$ python3 -q
>>> import numpy as np
>>> import numpy.linalg as la
>>> np.set_printoptions(precision=2, suppress=True, linewidth=140)
>>> rd = lambda a: np.round(a, 2) + 0
>>> feats = np.array([[8, -1, -4, 4, 3, 4, -5],
...     [-1, 6, 6, -4, -4, 0, 7],
...     [-4, 6, 12, -8, -4, -4, 8],
...     [4, -4, -8, 12, 2, 7, -2],
...     [3, -4, -4, 2, 9, 1, -4],
...     [4, 0, -4, 7, 1, 17, 2],
...     [-5, 7, 8, -2, -4, 2, 14]])
>>> W1 = np.array([[-3, 2, 3, -2],
...     [1, 1, -2, 2],
...     [-2, -1, -3, -1],
...     [-1, 1, 1, 3],
...     [1, 0, 3, 2],
...     [-1, -1, -2, 3],
...     [-2, 3, 0, -3]])
>>> c = np.array([0, 3, 2, 3])
>>> act = np.maximum(feats @ W1 + c, 0)
>>> act
array([[ 0,  7, 45, 34],
       [ 0, 18,  0,  0],
       [ 0,  9,  0,  0],
       [ 0, 14, 50, 62],
       [ 9,  0, 58, 32],
       [ 0, 11,  2, 67],
       [ 0, 30,  0,  0]])
>>> rd((act > 0).mean(axis=0))
array([0.14, 0.86, 0.57, 0.57])
>>> cent = np.array([[3, -1], [-3, 3], [3, 2], [1, 0]])
>>> act @ cent
array([[148, 111],
       [-54,  54],
       [-27,  27],
       [170, 142],
       [233, 107],
       [ 40,  37],
       [-90,  90]])
>>> (act @ cent).round(6).argmax(axis=1)
array([0, 1, 1, 0, 0, 0, 1])
>>> mat = np.load("x.npy")
>>> mat
array([[0.5, 0. , 0.5],
       [0.5, 0.5, 0. ],
       [0. , 0. , 1. ]])
>>> # a transition matrix
>>> rng = np.random.default_rng(698)
>>> labels = rng.permutation(3)
>>> other = mat[:, labels] * rng.choice([-1, 1], 3)
>>> other
array([[-0. ,  0.5, -0.5],
       [-0.5,  0. , -0.5],
       [-0. ,  1. , -0. ]])
>>> U, _, Vh = la.svd(mat.T @ other)
>>> rd(la.lstsq(mat, other)[0])
array([[ 0.,  0., -1.],
       [-1.,  0.,  0.],
       [ 0.,  1.,  0.]])
>>> rd(U @ Vh)
array([[ 0.,  0., -1.],
       [-1.,  0.,  0.],
       [ 0.,  1.,  0.]])
>>> vals, V = la.eigh(feats)
>>> x0 = np.array([5, 6, 8, -4, -3, -8, 8])
>>> x0 @ feats @ x0
np.int64(6523)
>>> np.abs(feats).sum(axis=1).max(), rd(np.abs(vals).max())
(np.int64(46), np.float64(35.53))
>>> M = np.eye(5, dtype=int)[rng.permutation(5)]
>>> M
array([[0, 0, 1, 0, 0],
       [0, 0, 0, 1, 0],
       [1, 0, 0, 0, 0],
       [0, 0, 0, 0, 1],
       [0, 1, 0, 0, 0]])
>>> # columns are unit length and at right angles
>>> O = M.astype(float).copy()
>>> for j in range(5):
...     O[:, j] -= O[:, :j] @ (O[:, :j].T @ O[:, j])
...     O[:, j] /= la.norm(O[:, j])
... 
>>> O.T @ M
array([[1., 0., 0., 0., 0.],
       [0., 1., 0., 0., 0.],
       [0., 0., 1., 0., 0.],
       [0., 0., 0., 1., 0.],
       [0., 0., 0., 0., 1.]])
>>> M @ M.T
array([[1, 0, 0, 0, 0],
       [0, 1, 0, 0, 0],
       [0, 0, 1, 0, 0],
       [0, 0, 0, 1, 0],
       [0, 0, 0, 0, 1]])
>>> rd(la.pinv(M))
array([[0., 0., 1., 0., 0.],
       [0., 0., 0., 0., 1.],
       [1., 0., 0., 0., 0.],
       [0., 1., 0., 0., 0.],
       [0., 0., 0., 1., 0.]])
>>> M.T @ M
array([[1, 0, 0, 0, 0],
       [0, 1, 0, 0, 0],
       [0, 0, 1, 0, 0],
       [0, 0, 0, 1, 0],
       [0, 0, 0, 0, 1]])
>>> f = np.array([3, 0, -3, -2, -2])
>>> other = M + np.outer(f, np.eye(5)[2])
>>> la.matrix_rank(la.inv(other) - la.inv(M), tol=1e-8)
np.int64(1)
>>> W0 = np.loadtxt("m.csv", delimiter=",")
>>> rd(W0)
array([[ -2.51,  -6.66,   0.63, -13.84,   0.55,  12.53],
       [ -3.79,  -6.38,  -1.35, -12.15,   1.76,  13.87],
       [ -7.26,  -3.93,  -7.77,  -3.58,   5.43,  15.14],
       [ -7.65,   1.29, -11.58,   9.12,   7.08,   8.5 ],
       [  2.35,  -6.09,   7.12, -16.33,  -3.6 ,   5.22],
       [ -8.05,  -1.97, -10.11,   1.7 ,   6.62,  13.51],
       [  1.33,   6.75,  -2.34,  14.98,   0.51, -11.07],
       [ -6.21,  -5.09,  -5.56,  -7.18,   4.21,  15.34],
       [ -7.49,  -3.55,  -8.32,  -2.51,   5.73,  14.93],
       [ -5.45,  -5.64,  -4.15,  -9.08,   3.41,  15.07],
       [ -4.95,  -5.92,  -3.27, -10.14,   2.89,  14.78],
       [  0.18,   6.69,  -3.93,  15.75,   1.51,  -9.45],
       [  0.33,   6.71,  -3.73,  15.67,   1.39,  -9.66],
       [  6.56,   4.77,   6.26,   6.14,  -4.6 , -15.37],
       [ -5.16,  -5.81,  -3.64,  -9.71,   3.11,  14.91],
       [  8.11,   0.56,  11.08,  -5.1 ,  -7.03, -11.65],
       [ -4.32,  -6.2 ,  -2.21, -11.31,   2.26,  14.32],
       [ -2.01,   6.21,  -6.71,  16.34,   3.32,  -5.85],
       [  6.04,  -3.71,  10.82, -13.59,  -6.26,  -3.  ],
       [  5.92,  -3.82,  10.73, -13.77,  -6.19,  -2.69],
       [ -3.09,   5.78,  -7.97,  16.18,   4.18,  -3.8 ],
       [  4.46,   6.14,   2.44,  11.06,  -2.4 , -14.43],
       [ -7.75,   1.05, -11.57,   8.62,   7.11,   8.95],
       [ -8.13,  -1.12, -10.75,   3.77,   6.9 ,  12.46],
       [ -7.15,  -4.08,  -7.52,  -4.03,   5.3 ,  15.21],
       [ -2.2 ,  -6.7 ,   1.1 , -14.18,   0.26,  12.16],
       [ -2.62,  -6.65,   0.46, -13.71,   0.66,  12.66],
       [ -7.23,   2.15, -11.52,  10.82,   6.92,   6.74],
       [ -5.95,  -5.3 ,  -5.07,  -7.87,   3.94,  15.27],
       [ -2.73,  -6.63,   0.3 , -13.59,   0.75,  12.78],
       [ -8.  ,  -2.23,  -9.86,   1.02,   6.5 ,  13.8 ],
       [  7.82,   2.84,   9.23,   0.55,  -6.19, -14.39],
       [ -7.85,  -2.73,  -9.35,  -0.27,   6.25,  14.29],
       [ -8.06,  -1.92, -10.15,   1.82,   6.64,  13.45],
       [  7.8 ,   2.89,   9.18,   0.68,  -6.17, -14.43],
       [ -7.74,  -3.03,  -9.  ,  -1.08,   6.08,  14.55]])
>>> gram = np.cov(W0, rowvar=False)
>>> rd(np.corrcoef(W0.T))
array([[ 1.  ,  0.36,  0.92, -0.02, -0.97, -0.85],
       [ 0.36,  1.  , -0.02,  0.92, -0.13, -0.8 ],
       [ 0.92, -0.02,  1.  , -0.41, -0.99, -0.58],
       [-0.02,  0.92, -0.41,  1.  ,  0.27, -0.51],
       [-0.97, -0.13, -0.99,  0.27,  1.  ,  0.69],
       [-0.85, -0.8 , -0.58, -0.51,  0.69,  1.  ]])
>>> rd(np.polyfit(W0[:, 2], W0[:, 3], 1))
array([-0.59, -2.97])
>>> np.argsort(-la.norm(W0, axis=0).round(6), kind="stable")[:3]
array([5, 3, 2])
>>> la.cond(W0) > 100
np.True_
>>> rd(la.norm(W0, 2) / la.norm(W0))
np.float64(0.81)
>>> Xs = W0 - W0.mean(axis=0)
>>> V = la.svd(Xs)[2][:2]
>>> other = Xs - Xs @ V.T @ V
>>> rd(other.std(axis=0))
array([0., 0., 0., 0., 0., 0.])
>>> rd(la.norm(other) / la.norm(Xs))
np.float64(0.0)
>>> U, sigma, Vh = la.svd(W0, full_matrices=False)
>>> rd(U.T @ U)
array([[1., 0., 0., 0., 0., 0.],
       [0., 1., 0., 0., 0., 0.],
       [0., 0., 1., 0., 0., 0.],
       [0., 0., 0., 1., 0., 0.],
       [0., 0., 0., 0., 1., 0.],
       [0., 0., 0., 0., 0., 1.]])
>>> rd(U.T @ W0 @ Vh.T)
array([[97.1 ,  0.  ,  0.  ,  0.  ,  0.  ,  0.  ],
       [ 0.  , 70.51,  0.  ,  0.  ,  0.  ,  0.  ],
       [ 0.  ,  0.  ,  0.  ,  0.  ,  0.  ,  0.  ],
       [ 0.  ,  0.  ,  0.  ,  0.  ,  0.  ,  0.  ],
       [ 0.  ,  0.  ,  0.  ,  0.  ,  0.  ,  0.  ],
       [ 0.  ,  0.  ,  0.  ,  0.  ,  0.  ,  0.  ]])
>>> rd(Vh @ Vh.T)
array([[1., 0., 0., 0., 0., 0.],
       [0., 1., 0., 0., 0., 0.],
       [0., 0., 1., 0., 0., 0.],
       [0., 0., 0., 1., 0., 0.],
       [0., 0., 0., 0., 1., 0.],
       [0., 0., 0., 0., 0., 1.]])
>>> np.abs(U[:, 0]).round(6).argmax()
np.int64(7)
>>> np.allclose(U * sigma @ Vh, W0)
True
>>> rd(np.cumsum(sigma ** 2) / np.sum(sigma ** 2))
array([0.65, 1.  , 1.  , 1.  , 1.  , 1.  ])
>>> f = np.array([4, 2, 2, 4, 9, 3])
>>> J = f[np.abs(np.subtract.outer(np.arange(6), np.arange(6)))]
>>> J
array([[4, 2, 2, 4, 9, 3],
       [2, 4, 2, 2, 4, 9],
       [2, 2, 4, 2, 2, 4],
       [4, 2, 2, 4, 2, 2],
       [9, 4, 2, 2, 4, 2],
       [3, 9, 4, 2, 2, 4]])
>>> vals, V = la.eigh(J)
>>> rd(vals.sum()), np.trace(J)
(np.float64(24.0), np.int64(24))
>>> rd(V.T @ V)
array([[1., 0., 0., 0., 0., 0.],
       [0., 1., 0., 0., 0., 0.],
       [0., 0., 1., 0., 0., 0.],
       [0., 0., 0., 1., 0., 0.],
       [0., 0., 0., 0., 1., 0.],
       [0., 0., 0., 0., 0., 1.]])
>>> rd(vals)
array([-6.73, -3.84,  1.84,  3.15,  7.89, 21.69])
>>> np.allclose(J, J.T)
True
>>> J @ J
array([[130,  91,  58,  64,  98,  76],
       [ 91, 125,  68,  54,  76,  98],
       [ 58,  68,  48,  40,  54,  64],
       [ 64,  54,  40,  48,  68,  58],
       [ 98,  76,  54,  68, 125,  91],
       [ 76,  98,  64,  58,  91, 130]])
>>> A = np.loadtxt("w.csv", delimiter=",")
>>> A
array([[ 3., -3., -2., -1.,  3.,  1., -3.,  2., -2.],
       [ 2., -2.,  1.,  3., -3.,  0., -2.,  3.,  2.],
       [-1.,  1., -4., -7.,  9.,  1.,  1., -4., -6.]])
>>> # columns 1 and 6 are equal
>>> x0 = np.array([5, 9, 9, 5, 9, 4, -8, 1, 8])
>>> A @ (2 * x0)
array([ 12.,  48., -84.])
>>> A @ np.eye(9)[0]
array([ 3.,  2., -1.])
>>> A * x0
array([[ 15., -27., -18.,  -5.,  27.,   4.,  24.,   2., -16.],
       [ 10., -18.,   9.,  15., -27.,   0.,  16.,   3.,  16.],
       [ -5.,   9., -36., -35.,  81.,   4.,  -8.,  -4., -48.]])
>>> np.sign((A @ x0).round(6))
array([ 1.,  1., -1.])
>>> A @ x0
array([  6.,  24., -42.])
>>> U, sigma, Vh = la.svd(A)
>>> np.argmax(sigma[:-1] / (sigma[1:] + 1e-6)) + 1
np.int64(2)
>>> other = U[:, :2] @ np.diag(sigma[:2]) @ Vh[:2]
>>> rd(np.abs(A - other).max())
np.float64(0.0)
>>> la.matrix_rank(other)
np.int64(2)
>>> U, sigma, Vh = la.svd(A)
>>> V = Vh[:(sigma > 1e-8).sum()]
>>> x0 = A[0] + -2 * A[1] + rng.integers(2) * np.eye(9)[2]
>>> x0
array([-1.,  1., -4., -7.,  9.,  1.,  1., -4., -6.])
>>> la.matrix_rank(np.vstack([A, x0]))
np.int64(2)
>>> E = np.load("arr.npy")
>>> E
array([[ 0,  1,  3,  4,  0,  2,  0,  0],
       [ 0,  0, 12,  7,  0,  5,  0,  1],
       [ 0,  0,  6,  5,  0,  3,  0,  0],
       [ 0,  0, 15,  8,  0,  6,  0,  2],
       [ 0,  2,  0,  3,  0,  1,  0,  0],
       [ 0,  0,  9,  6,  0,  4,  0,  0],
       [ 0,  0,  9,  6,  0,  4,  0,  0],
       [ 0,  0,  6,  5,  0,  3,  0,  0],
       [ 0,  2,  0,  3,  0,  1,  0,  0],
       [ 0,  0,  9,  6,  0,  4,  0,  0],
       [ 0,  0, 15,  8,  0,  6,  0,  2],
       [ 0,  0, 12,  7,  0,  5,  0,  1],
       [ 0,  0, 15,  8,  0,  6,  0,  2],
       [ 0,  0, 12,  7,  0,  5,  0,  1],
       [ 0,  0,  9,  6,  0,  4,  0,  0],
       [ 0,  0, 12,  7,  0,  5,  0,  1],
       [ 0,  1,  3,  4,  0,  2,  0,  0],
       [ 0,  0,  6,  5,  0,  3,  0,  0],
       [ 0,  1,  3,  4,  0,  2,  0,  0],
       [ 0,  0, 12,  7,  0,  5,  0,  1],
       [ 0,  1,  3,  4,  0,  2,  0,  0]])
>>> x0 = np.array([4, 4, 4, 3, 0, 5, 7, 6])
>>> la.norm(E @ x0) <= la.norm(E, 2) * la.norm(x0) + 1e-9
np.True_
>>> np.sign((E @ x0).round(6))
array([1, 1, 1, 1, 1, 1, 1, 1, 1, 1, 1, 1, 1, 1, 1, 1, 1, 1, 1, 1, 1])
>>> E @ np.eye(8)[0]
array([0., 0., 0., 0., 0., 0., 0., 0., 0., 0., 0., 0., 0., 0., 0., 0., 0., 0., 0., 0., 0.])
>>> E @ x0
array([ 38, 100,  54, 126,  22,  74,  74,  54,  22,  74, 126, 100, 126, 100,  74, 100,  38,  54,  38, 100,  38])
>>> E @ (2 * x0)
array([ 76, 200, 108, 252,  44, 148, 148, 108,  44, 148, 252, 200, 252, 200, 148, 200,  76, 108,  76, 200,  76])
>>> (E @ x0).argmax()
np.int64(3)
>>> (E * x0).sum(axis=1)
array([ 38, 100,  54, 126,  22,  74,  74,  54,  22,  74, 126, 100, 126, 100,  74, 100,  38,  54,  38, 100,  38])
